% python3 -q
>>> import numpy as np
>>> from numpy import linalg as LA
>>> np.set_printoptions(precision=3, suppress=True, linewidth=120)
>>> A = np.loadtxt("mat.csv", delimiter=",")
>>> A
array([[ 0.26 ,  0.027,  0.183, -0.187,  0.144,  0.256,  0.135,  0.023,  0.07 , -0.258, -0.337, -0.083,  0.066,
        -0.303],
       [ 0.129, -0.189, -0.092, -0.468,  0.415,  0.457,  0.292, -0.044,  0.405,  0.17 , -0.18 ,  0.5  , -0.106,
        -0.106],
       [ 0.505, -0.223,  0.812,  0.424, -0.24 , -0.867, -0.213,  0.198, -1.091, -0.628, -0.36 , -1.256,  0.17 ,
        -0.109],
       [-0.161, -0.443, -0.134, -0.382,  0.602,  0.639,  0.307, -0.674,  0.551,  0.659,  0.234,  0.843, -0.549,
         0.13 ],
       [ 0.483, -0.245,  0.024, -0.969,  0.769,  0.99 ,  0.362,  0.031,  0.702,  0.184, -0.556,  0.479, -0.156,
        -0.382],
       [-0.339,  0.317,  0.063,  1.138, -0.975, -1.043, -0.378,  0.006, -1.142, -0.607,  0.527, -0.965,  0.282,
         0.216],
       [ 0.27 ,  0.267,  0.494,  0.817, -0.657, -0.663, -0.31 ,  0.251, -1.169, -1.195, -0.127, -1.455,  0.438,
        -0.351],
       [-0.56 , -0.382,  0.132,  0.845, -0.403, -1.213, -0.059, -0.402, -0.782,  0.299,  0.539,  0.065, -0.208,
         0.653]])
>>> f, g = A[5], A[3]
>>> round(float(f @ f), 3)
6.704
>>> round(f @ g, 3)
np.float64(-3.749)
>>> p = (f @ g) / (f @ f) * f
>>> round(float((g - p) @ f), 3)
0.0
>>> p
array([ 0.19 , -0.177, -0.035, -0.636,  0.545,  0.583,  0.211, -0.003,  0.639,  0.339, -0.295,  0.54 , -0.158, -0.121])
>>> g - p
array([-0.351, -0.266, -0.099,  0.254,  0.057,  0.056,  0.096, -0.671, -0.088,  0.32 ,  0.529,  0.303, -0.391,  0.251])
>>> A.reshape(2, -1)
array([[ 0.26 ,  0.027,  0.183, -0.187,  0.144,  0.256,  0.135,  0.023,  0.07 , -0.258, -0.337, -0.083,  0.066,
        -0.303,  0.129, -0.189, -0.092, -0.468,  0.415,  0.457,  0.292, -0.044,  0.405,  0.17 , -0.18 ,  0.5  ,
        -0.106, -0.106,  0.505, -0.223,  0.812,  0.424, -0.24 , -0.867, -0.213,  0.198, -1.091, -0.628, -0.36 ,
        -1.256,  0.17 , -0.109, -0.161, -0.443, -0.134, -0.382,  0.602,  0.639,  0.307, -0.674,  0.551,  0.659,
         0.234,  0.843, -0.549,  0.13 ],
       [ 0.483, -0.245,  0.024, -0.969,  0.769,  0.99 ,  0.362,  0.031,  0.702,  0.184, -0.556,  0.479, -0.156,
        -0.382, -0.339,  0.317,  0.063,  1.138, -0.975, -1.043, -0.378,  0.006, -1.142, -0.607,  0.527, -0.965,
         0.282,  0.216,  0.27 ,  0.267,  0.494,  0.817, -0.657, -0.663, -0.31 ,  0.251, -1.169, -1.195, -0.127,
        -1.455,  0.438, -0.351, -0.56 , -0.382,  0.132,  0.845, -0.403, -1.213, -0.059, -0.402, -0.782,  0.299,
         0.539,  0.065, -0.208,  0.653]])
>>> A.ravel(order="F")
array([ 0.26 ,  0.129,  0.505, -0.161,  0.483, -0.339,  0.27 , -0.56 ,  0.027, -0.189, -0.223, -0.443, -0.245,  0.317,
        0.267, -0.382,  0.183, -0.092,  0.812, -0.134,  0.024,  0.063,  0.494,  0.132, -0.187, -0.468,  0.424, -0.382,
       -0.969,  1.138,  0.817,  0.845,  0.144,  0.415, -0.24 ,  0.602,  0.769, -0.975, -0.657, -0.403,  0.256,  0.457,
       -0.867,  0.639,  0.99 , -1.043, -0.663, -1.213,  0.135,  0.292, -0.213,  0.307,  0.362, -0.378, -0.31 , -0.059,
        0.023, -0.044,  0.198, -0.674,  0.031,  0.006,  0.251, -0.402,  0.07 ,  0.405, -1.091,  0.551,  0.702, -1.142,
       -1.169, -0.782, -0.258,  0.17 , -0.628,  0.659,  0.184, -0.607, -1.195,  0.299, -0.337, -0.18 , -0.36 ,  0.234,
       -0.556,  0.527, -0.127,  0.539, -0.083,  0.5  , -1.256,  0.843,  0.479, -0.965, -1.455,  0.065,  0.066, -0.106,
        0.17 , -0.549, -0.156,  0.282,  0.438, -0.208, -0.303, -0.106, -0.109,  0.13 , -0.382,  0.216, -0.351,  0.653])
>>> A.reshape(-1, 2)
array([[ 0.26 ,  0.027],
       [ 0.183, -0.187],
       [ 0.144,  0.256],
       [ 0.135,  0.023],
       [ 0.07 , -0.258],
       [-0.337, -0.083],
       [ 0.066, -0.303],
       [ 0.129, -0.189],
       [-0.092, -0.468],
       [ 0.415,  0.457],
       [ 0.292, -0.044],
       [ 0.405,  0.17 ],
       [-0.18 ,  0.5  ],
       [-0.106, -0.106],
       [ 0.505, -0.223],
       [ 0.812,  0.424],
       [-0.24 , -0.867],
       [-0.213,  0.198],
       [-1.091, -0.628],
       [-0.36 , -1.256],
       [ 0.17 , -0.109],
       [-0.161, -0.443],
       [-0.134, -0.382],
       [ 0.602,  0.639],
       [ 0.307, -0.674],
       [ 0.551,  0.659],
       [ 0.234,  0.843],
       [-0.549,  0.13 ],
       [ 0.483, -0.245],
       [ 0.024, -0.969],
       [ 0.769,  0.99 ],
       [ 0.362,  0.031],
       [ 0.702,  0.184],
       [-0.556,  0.479],
       [-0.156, -0.382],
       [-0.339,  0.317],
       [ 0.063,  1.138],
       [-0.975, -1.043],
       [-0.378,  0.006],
       [-1.142, -0.607],
       [ 0.527, -0.965],
       [ 0.282,  0.216],
       [ 0.27 ,  0.267],
       [ 0.494,  0.817],
       [-0.657, -0.663],
       [-0.31 ,  0.251],
       [-1.169, -1.195],
       [-0.127, -1.455],
       [ 0.438, -0.351],
       [-0.56 , -0.382],
       [ 0.132,  0.845],
       [-0.403, -1.213],
       [-0.059, -0.402],
       [-0.782,  0.299],
       [ 0.539,  0.065],
       [-0.208,  0.653]])
>>> blk = A.reshape(8, 2, -1)
>>> blk.transpose(1, 0, 2)
array([[[ 0.26 ,  0.027,  0.183, -0.187,  0.144,  0.256,  0.135],
        [ 0.129, -0.189, -0.092, -0.468,  0.415,  0.457,  0.292],
        [ 0.505, -0.223,  0.812,  0.424, -0.24 , -0.867, -0.213],
        [-0.161, -0.443, -0.134, -0.382,  0.602,  0.639,  0.307],
        [ 0.483, -0.245,  0.024, -0.969,  0.769,  0.99 ,  0.362],
        [-0.339,  0.317,  0.063,  1.138, -0.975, -1.043, -0.378],
        [ 0.27 ,  0.267,  0.494,  0.817, -0.657, -0.663, -0.31 ],
        [-0.56 , -0.382,  0.132,  0.845, -0.403, -1.213, -0.059]],

       [[ 0.023,  0.07 , -0.258, -0.337, -0.083,  0.066, -0.303],
        [-0.044,  0.405,  0.17 , -0.18 ,  0.5  , -0.106, -0.106],
        [ 0.198, -1.091, -0.628, -0.36 , -1.256,  0.17 , -0.109],
        [-0.674,  0.551,  0.659,  0.234,  0.843, -0.549,  0.13 ],
        [ 0.031,  0.702,  0.184, -0.556,  0.479, -0.156, -0.382],
        [ 0.006, -1.142, -0.607,  0.527, -0.965,  0.282,  0.216],
        [ 0.251, -1.169, -1.195, -0.127, -1.455,  0.438, -0.351],
        [-0.402, -0.782,  0.299,  0.539,  0.065, -0.208,  0.653]]])
>>> blk[:, 0]
array([[ 0.26 ,  0.027,  0.183, -0.187,  0.144,  0.256,  0.135],
       [ 0.129, -0.189, -0.092, -0.468,  0.415,  0.457,  0.292],
       [ 0.505, -0.223,  0.812,  0.424, -0.24 , -0.867, -0.213],
       [-0.161, -0.443, -0.134, -0.382,  0.602,  0.639,  0.307],
       [ 0.483, -0.245,  0.024, -0.969,  0.769,  0.99 ,  0.362],
       [-0.339,  0.317,  0.063,  1.138, -0.975, -1.043, -0.378],
       [ 0.27 ,  0.267,  0.494,  0.817, -0.657, -0.663, -0.31 ],
       [-0.56 , -0.382,  0.132,  0.845, -0.403, -1.213, -0.059]])
>>> blk.shape
(8, 2, 7)
